$ ipython --no-banner

In [1]: import numpy as np

In [2]: from numpy import linalg as LA

In [3]: np.set_printoptions(precision=2, suppress=True, linewidth=160, legacy="1.25")

In [4]: tidy = lambda a: np.round(a, 2) + 0

In [5]: arr = np.load("arr.npy")

In [6]: arr
Out[6]: 
array([[ 1,  1,  1,  1,  1,  1,  1,  1],
       [ 1, -1, -1,  1,  1, -1, -1,  1],
       [ 1,  1, -1, -1,  1,  1, -1, -1]])

In [7]: tidy(LA.norm(arr) ** 2 / LA.norm(arr, 2) ** 2)
Out[7]: 3.0

In [8]: tidy(LA.norm(arr, "nuc"))
Out[8]: 8.49

In [9]: arr[1] @ arr[0]
Out[9]: 0

In [10]: tidy(LA.norm(arr[1], 1)), tidy(LA.norm(arr[1], np.inf))
Out[10]: (8.0, 1.0)

In [11]: tidy(LA.norm(arr, 2))
Out[11]: 2.83

In [12]: rng = np.random.default_rng(693)

In [13]: out = arr + rng.integers(-2, 3, (3, 1)) @ rng.integers(-2, 3, (1, 8))

In [14]: out
Out[14]: 
array([[-1,  3,  2,  3,  1,  2,  1,  2],
       [-3,  3,  1,  5,  1,  1, -1,  3],
       [ 3, -1, -2, -3,  1,  0, -1, -2]])

In [15]: LA.matrix_rank(out - arr, tol=1e-8)
Out[15]: 1

In [16]: arr.sum(axis=1)
Out[16]: array([8, 0, 0])

In [17]: np.abs(arr).max()
Out[17]: 1

In [18]: tidy(arr.mean(axis=0))
Out[18]: array([ 1.  ,  0.33, -0.33,  0.33,  1.  ,  0.33, -0.33,  0.33])

In [19]: tidy(LA.svd(arr, compute_uv=False))
Out[19]: array([2.83, 2.83, 2.83])

In [20]: np.unravel_index(np.abs(arr).argmax(), arr.shape)
Out[20]: (0, 0)

In [21]: arr.shape
Out[21]: (3, 8)

In [22]: th = np.radians(72)

In [23]: r_ = np.eye(8)

In [24]: r_[4, 4] = r_[2, 2] = np.cos(th)

In [25]: r_[4, 2], r_[2, 4] = -np.sin(th), np.sin(th)

In [26]: tidy(r_)
Out[26]: 
array([[ 1.  ,  0.  ,  0.  ,  0.  ,  0.  ,  0.  ,  0.  ,  0.  ],
       [ 0.  ,  1.  ,  0.  ,  0.  ,  0.  ,  0.  ,  0.  ,  0.  ],
       [ 0.  ,  0.  ,  0.31,  0.  ,  0.95,  0.  ,  0.  ,  0.  ],
       [ 0.  ,  0.  ,  0.  ,  1.  ,  0.  ,  0.  ,  0.  ,  0.  ],
       [ 0.  ,  0.  , -0.95,  0.  ,  0.31,  0.  ,  0.  ,  0.  ],
       [ 0.  ,  0.  ,  0.  ,  0.  ,  0.  ,  1.  ,  0.  ,  0.  ],
       [ 0.  ,  0.  ,  0.  ,  0.  ,  0.  ,  0.  ,  1.  ,  0.  ],
       [ 0.  ,  0.  ,  0.  ,  0.  ,  0.  ,  0.  ,  0.  ,  1.  ]])

In [27]: out = arr @ r_.T

In [28]: tidy(out)
Out[28]: 
array([[ 1.  ,  1.  ,  1.26,  1.  , -0.64,  1.  ,  1.  ,  1.  ],
       [ 1.  , -1.  ,  0.64,  1.  ,  1.26, -1.  , -1.  ,  1.  ],
       [ 1.  ,  1.  ,  0.64, -1.  ,  1.26,  1.  , -1.  , -1.  ]])

In [29]: np.allclose(arr @ arr.T, out @ out.T)
Out[29]: True
